% python3 -q
>>> import numpy as np
>>> np.set_printoptions(suppress=True, linewidth=100)
>>> tidy = lambda a: np.round(a, 3) + 0
>>> mat = np.load("layer4.npy")
>>> mat
array([[ 0.  ,  0.  ,  0.  ,  0.  ],
       [ 1.3 , -2.47,  0.39,  0.52],
       [-1.9 ,  3.61, -0.57, -0.76],
       [ 0.5 , -0.95,  0.15,  0.2 ],
       [-1.5 ,  2.85, -0.45, -0.6 ],
       [-1.3 ,  2.47, -0.39, -0.52],
       [-1.2 ,  2.28, -0.36, -0.48],
       [ 0.3 , -0.57,  0.09,  0.12],
       [-0.2 ,  0.38, -0.06, -0.08]])
>>> # rank 1
>>> np.linalg.cond(mat) > 100
np.True_
>>> np.argsort(-np.linalg.norm(mat, axis=0).round(6), kind="stable")[:3]
array([1, 0, 3])
>>> tidy(np.linalg.norm(mat, 2) / np.linalg.norm(mat))
np.float64(1.0)
>>> E = np.loadtxt("x.csv", delimiter=",")
>>> E
array([[-0.919, -0.84 ,  0.978,  0.827, -0.592,  0.982,  0.986, -0.02 , -0.925, -0.06 ],
       [ 0.983, -0.371,  0.896, -0.975, -0.979, -1.   ,  0.95 ,  0.892, -0.993, -1.   ],
       [-0.814, -0.197, -0.397,  0.664, -0.585,  0.983,  0.438, -0.08 ,  0.572,  0.08 ],
       [ 0.987, -0.493,  0.963, -0.943, -0.793, -1.   ,  0.686,  0.31 , -0.961, -0.992],
       [ 0.797, -0.1  ,  0.658, -0.721, -0.327, -0.985,  0.446,  0.422, -0.854, -0.909],
       [ 0.869,  0.537, -0.388, -0.789,  0.623, -0.991, -0.749,  0.3  , -0.31 , -0.345],
       [-0.774, -0.797,  0.99 ,  0.551, -0.336,  0.686,  0.99 ,  0.388, -0.99 , -0.578],
       [-0.971, -0.976,  1.   ,  0.892, -0.501,  0.966,  1.   ,  0.438, -1.   , -0.578],
       [-0.731, -0.611,  0.93 ,  0.159, -0.789,  0.485,  0.993,  0.831, -0.993, -0.982],
       [ 0.926, -0.762,  0.956, -0.691, -0.956, -0.991,  0.793, -0.319, -0.623, -0.975],
       [ 0.264,  0.159, -0.501, -0.168, -0.245, -0.197, -0.405, -0.07 ,  0.537, -0.197],
       [-0.944, -0.965,  0.999,  0.731, -0.982,  0.953,  1.   ,  0.757, -0.999, -0.996],
       [ 0.664, -0.664,  0.996, -0.43 ,  0.664, -0.989,  0.89 ,  0.08 , -0.994, -0.06 ],
       [-0.414, -0.859,  0.996,  0.422, -0.264, -0.04 ,  0.983, -0.04 , -0.986, -0.273],
       [ 0.887, -0.3  ,  0.821, -0.706, -0.327, -0.991,  0.226, -0.05 , -0.696, -0.762],
       [-0.811, -0.617,  0.994,  0.168,  0.454, -0.149,  0.997,  0.91 , -1.   , -0.898],
       [-0.937, -0.77 ,  0.943,  0.789, -0.716,  0.986,  0.989,  0.354, -0.939, -0.604],
       [ 1.   , -0.478,  0.821, -0.995, -0.996, -1.   ,  0.188,  0.149, -0.565, -1.   ],
       [-0.998,  0.811, -0.994,  0.975,  0.979,  1.   , -0.837,  0.1  ,  0.955,  0.999],
       [-0.923, -0.09 ,  0.345,  0.786,  0.782,  0.985,  0.523,  0.07 , -0.515,  0.915],
       [-0.744, -0.686,  0.978,  0.664,  0.544,  0.762,  0.917, -0.139, -0.941,  0.753],
       [-0.848, -0.414, -0.1  ,  0.818, -0.493,  0.994,  0.273, -0.572,  0.831,  0.77 ],
       [ 0.264, -0.934,  1.   ,  0.08 , -0.422, -0.905,  0.993, -0.168, -0.997, -0.604],
       [ 0.68 ,  0.892, -1.   ,  0.1  ,  0.706,  0.74 , -1.   , -0.95 ,  1.   ,  0.998],
       [ 0.992, -0.744,  0.984, -0.939, -0.959, -1.   ,  0.804, -0.05 , -0.922, -0.997],
       [-0.969,  0.811, -0.998,  0.92 ,  0.881,  1.   , -0.986, -0.629,  0.999,  0.998],
       [ 0.982,  0.91 , -0.998, -0.896,  0.245, -0.992, -0.999, -0.565,  0.999,  0.345],
       [ 0.993, -0.226,  0.388, -0.932, -0.91 , -1.   , -0.629, -0.462,  0.551, -0.967],
       [ 0.961,  0.641, -0.962, -0.827, -0.462, -0.984, -0.981, -0.446,  0.982, -0.462],
       [-0.991,  0.188, -0.941,  0.955,  0.11 ,  1.   , -0.197, -0.31 ,  0.963,  0.961]])
>>> dist = np.linalg.norm(E[:, None] - E[None], axis=-1)
>>> (dist + 1e9 * np.eye(30)).round(6).argmin(axis=1)
array([16,  3, 21, 24, 14, 10,  7, 16, 11, 24, 28, 16, 22,  6,  4,  6,  7,  3, 25, 20, 19,  2, 13,
       25,  9, 18, 28, 17, 26, 25])
>>> tidy(dist[:5, :5])
array([[0.   , 3.59 , 2.215, 3.453, 3.338],
       [3.59 , 0.   , 4.065, 0.682, 1.076],
       [2.215, 4.065, 0.   , 3.931, 3.583],
       [3.453, 0.682, 3.931, 0.   , 0.799],
       [3.338, 1.076, 3.583, 0.799, 0.   ]])
>>> np.linalg.matrix_rank(dist ** 2)
np.int64(12)
>>> np.unravel_index(dist.round(6).argmax(), dist.shape)
(np.int64(1), np.int64(25))
>>> dist[1].round(6).argsort(kind="stable")[:4]
array([ 1,  3, 24,  4])
>>> M2 = E / np.linalg.norm(E, axis=1, keepdims=True)
>>> C2 = M2 @ M2.T
>>> tidy(np.linalg.norm(M2, axis=1))
array([1., 1., 1., 1., 1., 1., 1., 1., 1., 1., 1., 1., 1., 1., 1., 1., 1., 1., 1., 1., 1., 1., 1.,
       1., 1., 1., 1., 1., 1., 1.])
>>> idx = E[:, 2] > np.median(E[:, 2])
>>> f = E[idx].mean(axis=0) - E[~idx].mean(axis=0)
>>> (((E - E.mean(axis=0)) @ f > 0) == idx).mean()
np.float64(0.9)
>>> A = np.load("case19.npy")
>>> A
array([[-3,  0,  0,  0],
       [ 3,  3,  0,  0],
       [ 3,  0, -1,  0],
       [ 1, -3,  0,  1]])
>>> A.ravel(order="F")
array([-3,  3,  3,  1,  0,  3,  0, -3,  0,  0, -1,  0,  0,  0,  0,  1])
>>> t3 = A.reshape(4, 2, -1)
>>> t3.sum(axis=1)
array([[-3,  0],
       [ 3,  3],
       [ 2,  0],
       [ 1, -2]])
>>> t3.shape
(4, 2, 2)
>>> w, vecs = np.linalg.eig(A)
>>> tidy(np.sort(np.linalg.eigvals(A @ A)))
array([1., 1., 9., 9.])
>>> np.prod(w)
np.float64(9.0)
>>> tidy(np.sort(np.linalg.eigvals(np.linalg.inv(A))))
array([-1.   , -0.333,  0.333,  1.   ])
>>> w
array([ 1.,  3., -1., -3.])
>>> tidy(np.sort(np.linalg.eigvals(A.T)))
array([-3., -1.,  1.,  3.])
